>>> import numpy as np
>>> import numpy.linalg as la
>>> np.set_printoptions(suppress=True, linewidth=120)
>>> u = np.array([0, -1, 1, 1, 2, 0])
>>> rng = np.random.default_rng(2558)
>>> K = np.outer(rng.normal(size=33), u) + 0.1 * rng.normal(size=(33, 6))
>>> K.round(3)
array([[ 0.096,  1.143, -1.2  , -1.108, -2.236,  0.013],
       [ 0.06 ,  1.808, -1.58 , -1.86 , -3.747, -0.105],
       [-0.058, -0.536,  0.452,  0.546,  1.02 , -0.074],
       [ 0.196, -1.263,  1.44 ,  1.304,  2.759, -0.145],
       [-0.204, -0.082,  0.085, -0.107, -0.032, -0.038],
       [ 0.113, -1.203,  1.149,  1.049,  2.001,  0.005],
       [ 0.066, -0.546,  0.321,  0.247,  0.705,  0.077],
       [ 0.127,  1.195, -1.059, -1.043, -2.187,  0.09 ],
       [ 0.078,  1.487, -1.555, -1.71 , -3.242,  0.113],
       [-0.065,  0.816, -0.918, -0.568, -1.34 ,  0.023],
       [ 0.146,  1.323, -1.633, -1.499, -2.975,  0.056],
       [-0.041, -0.344,  0.481,  0.417,  0.794, -0.087],
       [-0.024,  0.59 , -0.637, -0.573, -1.242,  0.033],
       [ 0.112,  0.595, -0.783, -0.792, -1.488, -0.105],
       [ 0.044,  0.395, -0.433, -0.377, -0.601,  0.072],
       [ 0.013,  0.38 , -0.416, -0.424, -0.986, -0.031],
       [-0.092,  0.692, -0.506, -0.676, -1.356,  0.07 ],
       [ 0.023, -1.518,  1.485,  1.387,  2.923, -0.205],
       [-0.043,  0.326, -0.465, -0.486, -0.565, -0.01 ],
       [-0.126,  0.346, -0.472, -0.427, -0.931, -0.165],
       [ 0.144, -1.564,  1.481,  1.59 ,  3.215,  0.015],
       [ 0.021, -0.662,  0.659,  0.469,  1.197,  0.023],
       [-0.062, -0.824,  0.734,  0.595,  1.464, -0.042],
       [ 0.086, -1.046,  0.98 ,  1.166,  1.987,  0.184],
       [-0.055, -0.508,  0.345,  0.404,  0.754,  0.096],
       [-0.055, -0.136,  0.164,  0.213,  0.389, -0.178],
       [ 0.139,  0.36 , -0.424, -0.347, -0.995,  0.111],
       [-0.099,  1.609, -1.581, -1.342, -3.09 ,  0.047],
       [ 0.106, -0.715,  0.725,  0.65 ,  1.526,  0.057],
       [ 0.021, -2.022,  2.101,  1.918,  4.116, -0.126],
       [ 0.027,  0.53 , -0.527, -0.661, -0.875,  0.006],
       [-0.196,  0.162, -0.199, -0.418, -0.371, -0.116],
       [-0.136, -1.306,  1.326,  1.092,  2.431,  0.065]])
>>> z = K[:, 1] > np.median(K[:, 1])
>>> u = K[z].mean(axis=0) - K[~z].mean(axis=0)
>>> z.astype(int)
array([1, 1, 0, 0, 0, 0, 0, 1, 1, 1, 1, 0, 1, 1, 1, 1, 1, 0, 1, 1, 0, 0, 0, 0, 0, 0, 1, 1, 0, 0, 1, 0, 0])
